% ipython --no-banner

In [1]: import numpy as np

In [2]: from numpy import linalg as LA

In [3]: np.set_printoptions(suppress=True, linewidth=200)

In [4]: def rd(a):
   ...:     return np.round(a, 1) + 0
   ...: 

In [5]: W0 = np.loadtxt("data.csv", delimiter=",")

In [6]: W0
Out[6]: 
array([[0., 1., 0., 0., 0., 0., 0., 0., 0., 0., 0.],
       [1., 0., 0., 0., 0., 0., 0., 0., 0., 0., 0.],
       [0., 0., 0., 0., 0., 0., 1., 0., 1., 0., 0.],
       [0., 0., 0., 0., 0., 0., 0., 1., 0., 0., 0.],
       [0., 0., 0., 0., 0., 0., 0., 0., 0., 1., 0.],
       [0., 0., 0., 0., 0., 0., 1., 0., 0., 1., 0.],
       [0., 0., 1., 0., 0., 1., 0., 1., 0., 0., 0.],
       [0., 0., 0., 1., 0., 0., 1., 0., 0., 1., 0.],
       [0., 0., 1., 0., 0., 0., 0., 0., 0., 1., 0.],
       [0., 0., 0., 0., 1., 1., 0., 1., 1., 0., 0.],
       [0., 0., 0., 0., 0., 0., 0., 0., 0., 0., 0.]])

In [7]: x0 = np.array([-8, 9, 8, 4, 6, -6, 4, 2, -9, 3, -2])

In [8]: h = np.maximum(W0 @ x0, 0)

In [9]: W0.T @ h
Out[9]: array([ 0.,  9., 15., 11.,  0.,  4., 18.,  6.,  0., 32.,  0.])

In [10]: h
Out[10]: array([ 9.,  0.,  0.,  2.,  3.,  7.,  4., 11., 11.,  0.,  0.])

In [11]: W0 * (h > 1e-9)[:, None]
Out[11]: 
array([[0., 1., 0., 0., 0., 0., 0., 0., 0., 0., 0.],
       [0., 0., 0., 0., 0., 0., 0., 0., 0., 0., 0.],
       [0., 0., 0., 0., 0., 0., 0., 0., 0., 0., 0.],
       [0., 0., 0., 0., 0., 0., 0., 1., 0., 0., 0.],
       [0., 0., 0., 0., 0., 0., 0., 0., 0., 1., 0.],
       [0., 0., 0., 0., 0., 0., 1., 0., 0., 1., 0.],
       [0., 0., 1., 0., 0., 1., 0., 1., 0., 0., 0.],
       [0., 0., 0., 1., 0., 0., 1., 0., 0., 1., 0.],
       [0., 0., 1., 0., 0., 0., 0., 0., 0., 1., 0.],
       [0., 0., 0., 0., 0., 0., 0., 0., 0., 0., 0.],
       [0., 0., 0., 0., 0., 0., 0., 0., 0., 0., 0.]])

In [12]: np.maximum(W0 @ (3 * x0), 0)
Out[12]: array([27.,  0.,  0.,  6.,  9., 21., 12., 33., 33.,  0.,  0.])

In [13]: rd(W0 @ LA.pinv(W0) @ W0)
Out[13]: 
array([[0., 1., 0., 0., 0., 0., 0., 0., 0., 0., 0.],
       [1., 0., 0., 0., 0., 0., 0., 0., 0., 0., 0.],
       [0., 0., 0., 0., 0., 0., 1., 0., 1., 0., 0.],
       [0., 0., 0., 0., 0., 0., 0., 1., 0., 0., 0.],
       [0., 0., 0., 0., 0., 0., 0., 0., 0., 1., 0.],
       [0., 0., 0., 0., 0., 0., 1., 0., 0., 1., 0.],
       [0., 0., 1., 0., 0., 1., 0., 1., 0., 0., 0.],
       [0., 0., 0., 1., 0., 0., 1., 0., 0., 1., 0.],
       [0., 0., 1., 0., 0., 0., 0., 0., 0., 1., 0.],
       [0., 0., 0., 0., 1., 1., 0., 1., 1., 0., 0.],
       [0., 0., 0., 0., 0., 0., 0., 0., 0., 0., 0.]])

In [14]: rank = LA.matrix_rank(W0)

In [15]: rank
Out[15]: np.int64(10)

In [16]: N = LA.svd(W0)[2][rank:].T

In [17]: np.allclose(W0 @ N, 0)
Out[17]: True

In [18]: W0 @ N
Out[18]: 
array([[0.],
       [0.],
       [0.],
       [0.],
       [0.],
       [0.],
       [0.],
       [0.],
       [0.],
       [0.],
       [0.]])

In [19]: N @ N.T
Out[19]: 
array([[0., 0., 0., 0., 0., 0., 0., 0., 0., 0., 0.],
       [0., 0., 0., 0., 0., 0., 0., 0., 0., 0., 0.],
       [0., 0., 0., 0., 0., 0., 0., 0., 0., 0., 0.],
       [0., 0., 0., 0., 0., 0., 0., 0., 0., 0., 0.],
       [0., 0., 0., 0., 0., 0., 0., 0., 0., 0., 0.],
       [0., 0., 0., 0., 0., 0., 0., 0., 0., 0., 0.],
       [0., 0., 0., 0., 0., 0., 0., 0., 0., 0., 0.],
       [0., 0., 0., 0., 0., 0., 0., 0., 0., 0., 0.],
       [0., 0., 0., 0., 0., 0., 0., 0., 0., 0., 0.],
       [0., 0., 0., 0., 0., 0., 0., 0., 0., 0., 0.],
       [0., 0., 0., 0., 0., 0., 0., 0., 0., 0., 1.]])

In [20]: N[:, 0] / N[np.abs(N[:, 0]).round(6).argmax(), 0]
Out[20]: array([0., 0., 0., 0., 0., 0., 0., 0., 0., 0., 1.])

In [21]: N.shape
Out[21]: (11, 1)

In [22]: def softmax(z):
    ...:     e = np.exp(z - z.max(axis=-1, keepdims=True))
    ...:     return e / e.sum(axis=-1, keepdims=True)
    ...: 

In [23]: rd(softmax(10 * W0[10]))
Out[23]: array([0.1, 0.1, 0.1, 0.1, 0.1, 0.1, 0.1, 0.1, 0.1, 0.1, 0.1])

In [24]: rd(softmax(W0).sum(axis=1))
Out[24]: array([1., 1., 1., 1., 1., 1., 1., 1., 1., 1., 1.])

In [25]: S = W0 @ W0.T / np.sqrt(11)

In [26]: rd(softmax(S)[10] @ W0)
Out[26]: array([0.1, 0.1, 0.2, 0.1, 0.1, 0.2, 0.3, 0.3, 0.2, 0.4, 0. ])

In [27]: rd(softmax(S + np.triu(np.full(S.shape, -np.inf), 1)))
Out[27]: 
array([[1. , 0. , 0. , 0. , 0. , 0. , 0. , 0. , 0. , 0. , 0. ],
       [0.4, 0.6, 0. , 0. , 0. , 0. , 0. , 0. , 0. , 0. , 0. ],
       [0.3, 0.3, 0.5, 0. , 0. , 0. , 0. , 0. , 0. , 0. , 0. ],
       [0.2, 0.2, 0.2, 0.3, 0. , 0. , 0. , 0. , 0. , 0. , 0. ],
       [0.2, 0.2, 0.2, 0.2, 0.3, 0. , 0. , 0. , 0. , 0. , 0. ],
       [0.1, 0.1, 0.2, 0.1, 0.2, 0.2, 0. , 0. , 0. , 0. , 0. ],
       [0.1, 0.1, 0.1, 0.2, 0.1, 0.1, 0.3, 0. , 0. , 0. , 0. ],
       [0.1, 0.1, 0.1, 0.1, 0.1, 0.2, 0.1, 0.2, 0. , 0. , 0. ],
       [0.1, 0.1, 0.1, 0.1, 0.1, 0.1, 0.1, 0.1, 0.2, 0. , 0. ],
       [0.1, 0.1, 0.1, 0.1, 0.1, 0.1, 0.1, 0.1, 0.1, 0.2, 0. ],
       [0.1, 0.1, 0.1, 0.1, 0.1, 0.1, 0.1, 0.1, 0.1, 0.1, 0.1]])

In [28]: softmax(S).round(6).argmax(axis=1)
Out[28]: array([0, 1, 2, 3, 4, 5, 6, 7, 8, 9, 0])

In [29]: F = np.loadtxt("dump.csv", delimiter=",")

In [30]: F
Out[30]: 
array([[ 5., -1.,  4.,  4., -5.,  1.,  0., -2., -2.,  2., -1., -5., -2.,  0.],
       [-5., -1., -3., -2., -3.,  2., -2.,  2.,  5.,  4.,  2.,  5., -5.,  0.],
       [-3., -2.,  1.,  1., -3.,  3.,  3.,  1.,  0., -5., -3., -1., -4.,  0.],
       [-2., -2., -2.,  4.,  2.,  5., -2.,  5., -1., -5., -3., -4.,  5.,  0.],
       [ 2., -4.,  3.,  2., -3.,  2., -2.,  0., -4.,  2.,  4.,  4., -2.,  0.],
       [ 1., -5., -2., -4., -3.,  2.,  5.,  1.,  2., -1.,  1., -2.,  2.,  0.],
       [ 4.,  1., -2., -1.,  0.,  3., -5., -3., -2., -2.,  0.,  4., -5.,  0.],
       [-3.,  3., -1., -3., -4., -1.,  0., -2., -3.,  2.,  3., -2.,  0.,  0.],
       [ 2.,  0., -5., -1., -2.,  4.,  0., -2.,  0., -1., -3., -2., -1.,  0.],
       [-1., -4., -4.,  0., -5., -4.,  0.,  5.,  2.,  0.,  4., -1., -1.,  0.],
       [-3., -4.,  1., -5., -5.,  4., -2.,  5., -1.,  2.,  3., -2.,  3.,  0.],
       [ 3., -5.,  0., -2., -1.,  4.,  1.,  3., -3.,  2., -2., -2.,  3.,  0.],
       [-5., -4., -4.,  3.,  0., -2., -3.,  3.,  2.,  0., -5.,  2., -2.,  0.],
       [ 0.,  0.,  0.,  0.,  0.,  0.,  0.,  0.,  0.,  0.,  0.,  0.,  0.,  7.]])

In [31]: rd(softmax(F).sum(axis=1))
Out[31]: array([1., 1., 1., 1., 1., 1., 1., 1., 1., 1., 1., 1., 1., 1.])

In [32]: rd(softmax(10 * F[1]))
Out[32]: array([0. , 0. , 0. , 0. , 0. , 0. , 0. , 0. , 0.5, 0. , 0. , 0.5, 0. , 0. ])

In [33]: rd(softmax(F[1] + 2))
Out[33]: array([0. , 0. , 0. , 0. , 0. , 0. , 0. , 0. , 0.4, 0.1, 0. , 0.4, 0. , 0. ])

In [34]: S = F @ F.T / np.sqrt(14)

In [35]: softmax(S).round(6).argmax(axis=1)
Out[35]: array([ 0,  1,  2,  3,  4,  5,  6,  7,  8,  9, 10, 11, 12, 13])

In [36]: rd(softmax(S)[1] @ F)
Out[36]: array([-5., -1., -3., -2., -3.,  2., -2.,  2.,  5.,  4.,  2.,  5., -5.,  0.])

In [37]: X = np.loadtxt("layer5.csv", delimiter=",")

In [38]: X
Out[38]: 
array([[ -2.,  -2.,   1.,   1.,  -1.,  -3.,   3.,  -4.],
       [  0.,  -6.,  -4.,   1.,   2.,  -5.,  -1.,  -2.],
       [  3., -11.,   0.,  -2.,   7.,  -2.,   3.,  -7.],
       [  1.,  -7.,   4.,   0.,   2.,   0.,   6.,  -3.],
       [  4.,  -8.,   3.,   2.,   4.,   2.,   2.,  -4.],
       [  1.,  -3.,   4.,   7.,   5.,   1.,   7.,  -5.],
       [  0.,  -6.,   2.,   7.,   2.,   5.,   8.,  -6.],
       [  2., -10.,   5.,   2.,   4.,   1.,   6.,  -5.],
       [  6., -13.,   9.,   2.,   7.,  -3.,   5.,  -3.],
       [  2., -17.,   4.,  -2.,   5.,   0.,   9.,   1.],
       [  0., -17.,   6.,   1.,   7.,   5.,   5.,   1.],
       [ -1., -12.,   2.,   4.,  11.,  10.,   6.,  -1.],
       [  2., -11.,   7.,   3.,  13.,   5.,  11.,   3.],
       [ -1., -11.,   6.,   1.,  18.,   6.,   6.,   5.],
       [ -4.,  -8.,   2.,   5.,  20.,   2.,   3.,   7.],
       [ -5.,  -8.,   1.,   4.,  20.,   1.,   6.,   6.],
       [ -6.,  -5.,   6.,   5.,  17.,   3.,   8.,   4.],
       [ -4.,   0.,   8.,   0.,  22.,   7.,  12.,   2.],
       [ -9.,  -1.,   5.,   1.,  19.,   9.,  12.,   7.],
       [ -9.,   3.,   3.,   2.,  15.,   8.,   9.,   4.],
       [ -6.,   2.,   0.,   2.,  11.,   3.,   9.,   4.],
       [-11.,  -3.,  -3.,  -1.,   7.,   6.,   4.,   2.],
       [-13.,  -1.,  -4.,   1.,  11.,   2.,   0.,   5.],
       [ -9.,  -2.,  -2.,   6.,  12.,  -3.,   1.,   2.],
       [ -5.,   3.,  -3.,   1.,  12.,  -3.,   6.,  -1.],
       [-10.,  -2.,  -2.,   2.,   7.,   0.,  11.,   4.],
       [-15.,   3.,  -5.,  -3.,   6.,   1.,   8.,   8.]])

In [39]: d = LA.norm(X[:, None] - X[None], axis=-1)

In [40]: np.flatnonzero(d[18] < d.mean() / 2)
Out[40]: array([17, 18, 19])

In [41]: (d + 1e9 * np.eye(27)).round(6).argmin(axis=1)
Out[41]: array([ 3,  0,  4,  7,  7,  6,  5,  3,  7, 10,  9, 10, 13, 12, 15, 14, 15, 18, 19, 18, 19, 22, 21, 22, 20, 20, 25])

In [42]: LA.matrix_rank(d ** 2)
Out[42]: np.int64(10)

In [43]: np.unravel_index(d.round(6).argmax(), d.shape)
Out[43]: (np.int64(8), np.int64(26))

In [44]: d[18].round(6).argsort(kind="stable")[:4]
Out[44]: array([18, 19, 17, 16])

In [45]: d.mean(axis=1).argmax()
Out[45]: np.int64(26)

In [46]: Z = X[[11, 26]].astype(float)

In [47]: for _ in range(7):
    ...:     z = LA.norm(X[:, None] - Z, axis=-1).argmin(axis=1)
    ...:     Z = np.array([X[z == j].mean(axis=0) for j in range(2)])
    ...: 

In [48]: z
Out[48]: array([0, 0, 0, 0, 0, 0, 0, 0, 0, 0, 0, 0, 0, 1, 1, 1, 1, 1, 1, 1, 1, 1, 1, 1, 1, 1, 1])

In [49]: np.bincount(z)
Out[49]: array([13, 14])

In [50]: np.abs(Z[1] - Z[0]).argmax()
Out[50]: np.int64(0)

In [51]: rd(Z[1] - Z[0])
Out[51]: array([-9. ,  7.3, -2.5, -0.1,  8.8,  1.8,  1.4,  6.9])

In [52]: mat = np.load("case14.npy")

In [53]: mat
Out[53]: 
array([[ 3,  3,  2,  3,  0,  2,  3,  1,  1,  1,  3,  1],
       [ 5,  6,  3,  3,  2,  3,  6,  4,  1,  2,  3,  3],
       [ 5,  9,  6,  6,  4,  4,  8,  6,  2,  4,  5,  5],
       [ 5,  9,  7,  9,  4,  4,  8,  7,  4,  7,  6,  5],
       [ 5,  9, 10, 11,  6,  5,  9, 10,  4,  9,  6,  6],
       [ 6, 12, 13, 12,  6,  5, 11, 13,  4, 10,  8,  8],
       [ 7, 15, 14, 15,  8,  8, 11, 14,  4, 11,  8,  9],
       [ 7, 15, 15, 18, 10,  9, 14, 15,  4, 13,  9, 10],
       [ 7, 18, 18, 21, 12, 10, 15, 18,  4, 14, 12, 12],
       [ 7, 18, 20, 23, 12, 13, 18, 19,  6, 16, 15, 15],
       [ 8, 20, 22, 23, 14, 13, 18, 19,  7, 18, 15, 15],
       [ 8, 20, 23, 26, 15, 16, 21, 21,  9, 21, 17, 18]])

In [54]: rng = np.random.default_rng(7194)

In [55]: z = rng.permutation(12)

In [56]: z
Out[56]: array([ 6,  8, 11,  4,  9,  1,  3, 10,  7,  0,  5,  2])

In [57]: other = mat[z][:, z]

In [58]: np.trace(other)
Out[58]: np.int64(114)

In [59]: other
Out[59]: 
array([[11,  4,  9,  8, 11, 15, 15,  8, 14,  7,  8, 14],
       [15,  4, 12, 12, 14, 18, 21, 12, 18,  7, 10, 18],
       [21,  9, 18, 15, 21, 20, 26, 17, 21,  8, 16, 23],
       [ 9,  4,  6,  6,  9,  9, 11,  6, 10,  5,  5, 10],
       [18,  6, 15, 12, 16, 18, 23, 15, 19,  7, 13, 20],
       [ 6,  1,  3,  2,  2,  6,  3,  3,  4,  5,  3,  3],
       [ 8,  4,  5,  4,  7,  9,  9,  6,  7,  5,  4,  7],
       [18,  7, 15, 14, 18, 20, 23, 15, 19,  8, 13, 22],
       [14,  4, 10, 10, 13, 15, 18,  9, 15,  7,  9, 15],
       [ 3,  1,  1,  0,  1,  3,  3,  3,  1,  3,  2,  2],
       [11,  4,  8,  6, 10, 12, 12,  8, 13,  6,  5, 13],
       [ 8,  2,  5,  4,  4,  9,  6,  5,  6,  5,  4,  6]])

In [60]: E = np.load("out5.npy")

In [61]: E
Out[61]: 
array([[ 0.,  2., -2.,  0., -1., -1.,  0., -1., -2., -2., -2.,  0.,  0.],
       [ 1., -2., -2., -2., -2.,  0., -1., -2.,  2.,  2., -1.,  0.,  0.],
       [ 2.,  2.,  1., -2.,  0.,  1.,  2., -2.,  1.,  0.,  2.,  0.,  0.],
       [-2.,  1.,  2.,  2.,  0.,  1.,  1.,  2.,  2.,  1., -2.,  0.,  0.],
       [-1., -2.,  1., -2., -2.,  1., -1., -2.,  2.,  1., -1.,  0.,  0.],
       [-2.,  2., -1., -2., -2., -2.,  1.,  0., -2.,  0., -1.,  0.,  0.],
       [-1., -1.,  1.,  0.,  2., -2., -2.,  0.,  2., -2.,  1.,  0.,  0.],
       [ 1., -2.,  2.,  0.,  2., -1.,  0.,  2.,  2., -2., -2.,  0.,  0.],
       [-1.,  0.,  0., -1., -1., -2., -2.,  1., -1., -1.,  2.,  0.,  0.],
       [-2.,  1.,  0.,  1., -1.,  2., -1.,  2.,  1., -1.,  0.,  0.,  0.],
       [-2.,  2., -2.,  2., -1., -1.,  1., -1., -2.,  2.,  1.,  0.,  0.],
       [ 0.,  0.,  0.,  0.,  0.,  0.,  0.,  0.,  0.,  0.,  0.,  6.,  5.],
       [ 0.,  0.,  0.,  0.,  0.,  0.,  0.,  0.,  0.,  0.,  0.,  6.,  8.]])

In [62]: rd(softmax(10 * E[5]))
Out[62]: array([0., 1., 0., 0., 0., 0., 0., 0., 0., 0., 0., 0., 0.])

In [63]: S = E @ E.T / np.sqrt(13)

In [64]: softmax(S).round(6).argmax(axis=1)
Out[64]: array([ 0,  1,  2,  3,  4,  5,  6,  7,  8,  9, 10, 12, 12])

In [65]: z = rng.permutation(13)

In [66]: other = E[:, z] * rng.choice([-1, 1], 13)

In [67]: other
Out[67]: 
array([[ 2., -0.,  1., -2., -2.,  0.,  0., -1.,  1.,  2., -2., -0., -0.],
       [-2., -0., -0.,  2.,  2., -2.,  1., -2.,  2.,  2., -1., -0.,  1.],
       [-0., -0., -1., -2.,  1., -2.,  2.,  0.,  2., -1.,  2., -0., -2.],
       [-1., -0., -1., -1.,  2.,  2., -2.,  0., -2., -2., -2., -0., -1.],
       [-1., -0., -1.,  2.,  2., -2., -1., -2.,  2., -1., -1., -0.,  1.],
       [-0., -0.,  2., -2., -2., -2., -2., -2., -0.,  1., -1., -0., -1.],
       [ 2., -0.,  2.,  1.,  2.,  0., -1.,  2., -0., -1.,  1., -0.,  2.],
       [ 2., -0.,  1.,  2.,  2.,  0.,  1.,  2., -2., -2., -2., -0., -0.],
       [ 1., -0.,  2., -0., -1., -1., -1., -1., -1., -0.,  2., -0.,  2.],
       [ 1., -0., -2., -1.,  1.,  1., -2., -1., -2., -0.,  0., -0.,  1.],
       [-2., -0.,  1., -2., -2.,  2., -2., -1.,  1.,  2.,  1., -0., -1.],
       [-0., -5., -0., -0.,  0.,  0.,  0.,  0., -0., -0.,  0., -6., -0.],
       [-0., -8., -0., -0.,  0.,  0.,  0.,  0., -0., -0.,  0., -6., -0.]])

In [68]: U, _, VT = LA.svd(E.T @ other)

In [69]: z
Out[69]: array([ 9, 12,  5,  1,  8,  3,  0,  4,  7,  2, 10, 11,  6])

In [70]: np.flatnonzero(LA.matrix_power((E != 0) + (E.T != 0) + np.eye(13), 13)[10])
Out[70]: array([ 0,  1,  2,  3,  4,  5,  6,  7,  8,  9, 10])

In [71]: rd(np.sort(LA.eigvals(E).real))
Out[71]: array([-4.5, -4.5, -1.9, -1.9, -1.7,  0.3,  0.3,  1.4,  1.5,  2.6,  2.6,  3.1, 12.6])
